% ipython --no-banner

In [1]: import numpy as np

In [2]: from numpy import linalg as LA

In [3]: np.set_printoptions(precision=2, suppress=True, linewidth=200, floatmode="fixed")

In [4]: m1 = np.load("data.npy")

In [5]: m1
Out[5]: 
array([[-1,  2,  0,  0],
       [ 3,  1,  0,  0],
       [ 0,  0, -1,  2],
       [ 0,  0,  3,  1]])

In [6]: np.poly(m1)
Out[6]: array([  1.00,   0.00, -14.00,   0.00,  49.00])

In [7]: np.kron(np.eye(2, dtype=int), m1)
Out[7]: 
array([[-1,  2,  0,  0,  0,  0,  0,  0],
       [ 3,  1,  0,  0,  0,  0,  0,  0],
       [ 0,  0, -1,  2,  0,  0,  0,  0],
       [ 0,  0,  3,  1,  0,  0,  0,  0],
       [ 0,  0,  0,  0, -1,  2,  0,  0],
       [ 0,  0,  0,  0,  3,  1,  0,  0],
       [ 0,  0,  0,  0,  0,  0, -1,  2],
       [ 0,  0,  0,  0,  0,  0,  3,  1]])

In [8]: np.round(LA.det(m1.T), 2)
Out[8]: np.float64(49.0)

In [9]: np.round(LA.eigvals(m1).sum().real, 2)
Out[9]: np.float64(0.0)

In [10]: np.einsum("ii->", m1)
Out[10]: np.int64(0)

In [11]: evals, vecs = LA.eig(m1)

In [12]: np.sort(LA.eigvals(m1.T))
Out[12]: array([-2.65, -2.65,  2.65,  2.65])

In [13]: np.sort(LA.eigvals(m1 @ m1))
Out[13]: array([7.00, 7.00, 7.00, 7.00])

In [14]: np.sort(LA.eigvals(LA.inv(m1)))
Out[14]: array([-0.38, -0.38,  0.38,  0.38])

In [15]: feats = np.load("dump.npy")

In [16]: feats
Out[16]: 
array([[1, 0, 0],
       [0, 1, 0],
       [0, 0, 1]])

In [17]: x0 = np.array([0, 2, 2])

In [18]: h = np.maximum(feats @ x0, 0)

In [19]: np.flatnonzero(h > 1e-9)
Out[19]: array([1, 2])

In [20]: J = np.load("sample13.npy")

In [21]: J
Out[21]: 
array([[ 1.35,  8.31, -1.76],
       [-0.39,  5.99,  6.35],
       [ 0.87, 11.05,  3.84],
       [-0.42, -3.01, -2.49],
       [ 0.85,  3.69, -3.40],
       [ 0.56,  0.93, -4.42],
       [ 1.22,  9.46,  0.13],
       [-0.77, -2.17,  0.45],
       [ 1.22,  6.59, -2.71],
       [-1.06, -9.47, -5.09],
       [ 1.50,  8.41, -2.58]])

In [22]: round(float(LA.norm(J, 2) / LA.norm(J)), 2)
Out[22]: 0.9

In [23]: np.argsort(-LA.norm(J, axis=0).round(6), kind="stable")[:3]
Out[23]: array([1, 2, 0])

In [24]: [round(float(x), 2) for x in LA.svd(J, compute_uv=False)[:3]]
Out[24]: [23.8, 11.31, 0.8]

In [25]: dist = LA.norm(J[:, None] - J[None], axis=-1)

In [26]: dist[:5, :5]
Out[26]: 
array([[ 0.00,  8.61,  6.25, 11.48,  4.93],
       [ 8.61,  0.00,  5.79, 12.62, 10.09],
       [ 6.25,  5.79,  0.00, 15.47, 10.32],
       [11.48, 12.62, 15.47,  0.00,  6.88],
       [ 4.93, 10.09, 10.32,  6.88,  0.00]])

In [27]: dist.shape
Out[27]: (11, 11)

In [28]: M = np.load("a.npy")

In [29]: M
Out[29]: 
array([[ 2,  0, -2],
       [-2,  2,  0],
       [ 0, -2,  2]])

In [30]: u = np.array([1, 3, 1, 0])

In [31]: A2 = m1 + np.outer(u, np.eye(4)[0])

In [32]: LA.matrix_rank(LA.inv(A2) - LA.inv(m1), tol=1e-8)
Out[32]: np.int64(1)

In [33]: u = np.array([6, -9, 1])

In [34]: np.correlate(M[2], M[0], "full")
Out[34]: array([ 0,  4, -4, -4,  4])

In [35]: np.array([np.convolve(row, u, "same") for row in M])
Out[35]: 
array([[-18, -10,  18],
       [ 30, -20,   2],
       [-12,  30, -20]])

In [36]: np.convolve(M[2], u)
Out[36]: array([  0, -12,  30, -20,   2])

In [37]: idx = J[:, 2] > np.median(J[:, 2])

In [38]: u = J[idx].mean(axis=0) - J[~idx].mean(axis=0)

In [39]: u
Out[39]: array([0.01, 5.34, 5.25])

In [40]: np.round((((J - J.mean(axis=0)) @ u > 0) == idx).mean(), 2)
Out[40]: np.float64(0.73)

In [41]: idx.astype(int)
Out[41]: array([1, 1, 1, 0, 0, 0, 1, 1, 0, 0, 0])

In [42]: np.argsort(-np.abs(u).round(6), kind="stable")
Out[42]: array([1, 2, 0])

In [43]: ((J - J.mean(axis=0)) @ u > 0).astype(int)
Out[43]: array([1, 1, 1, 0, 0, 0, 1, 0, 1, 0, 1])

In [44]: A2 = np.array([[-2, 8, 3, 1, 3],
    ...:     [-9, -7, -7, -1, 9],
    ...:     [1, -9, 7, 9, -5],
    ...:     [-6, 7, -5, 6, -6],
    ...:     [3, -4, 9, -7, 1]])

In [45]: data = A2 + A2.T

In [46]: data
Out[46]: 
array([[ -4,  -1,   4,  -5,   6],
       [ -1, -14, -16,   6,   5],
       [  4, -16,  14,   4,   4],
       [ -5,   6,   4,  12, -13],
       [  6,   5,   4, -13,   2]])

In [47]: def softmax(z):
    ...:     e = np.exp(z - z.max(axis=-1, keepdims=True))
    ...:     return e / e.sum(axis=-1, keepdims=True)
    ...: 

In [48]: softmax(data).sum(axis=1)
Out[48]: array([1.00, 1.00, 1.00, 1.00, 1.00])

In [49]: np.round(softmax(10 * data[2]), 2) + 0
Out[49]: array([0.00, 0.00, 1.00, 0.00, 0.00])

In [50]: np.round(softmax(data[2] + -3), 2) + 0
Out[50]: array([0.00, 0.00, 1.00, 0.00, 0.00])

In [51]: np.round(softmax(data[2]), 2) + 0
Out[51]: array([0.00, 0.00, 1.00, 0.00, 0.00])

In [52]: S = data @ data.T / np.sqrt(5)

In [53]: softmax(S).round(6).argmax(axis=1)
Out[53]: array([0, 1, 2, 3, 4])

In [54]: np.round(softmax(S + np.triu(np.full(S.shape, -np.inf), 1)), 2) + 0
Out[54]: 
array([[1.00, 0.00, 0.00, 0.00, 0.00],
       [0.00, 1.00, 0.00, 0.00, 0.00],
       [0.00, 0.00, 1.00, 0.00, 0.00],
       [0.00, 0.00, 0.00, 1.00, 0.00],
       [0.00, 0.00, 0.00, 0.00, 1.00]])

In [55]: softmax(S)[2] @ data
Out[55]: array([  4.00, -16.00,  14.00,   4.00,   4.00])
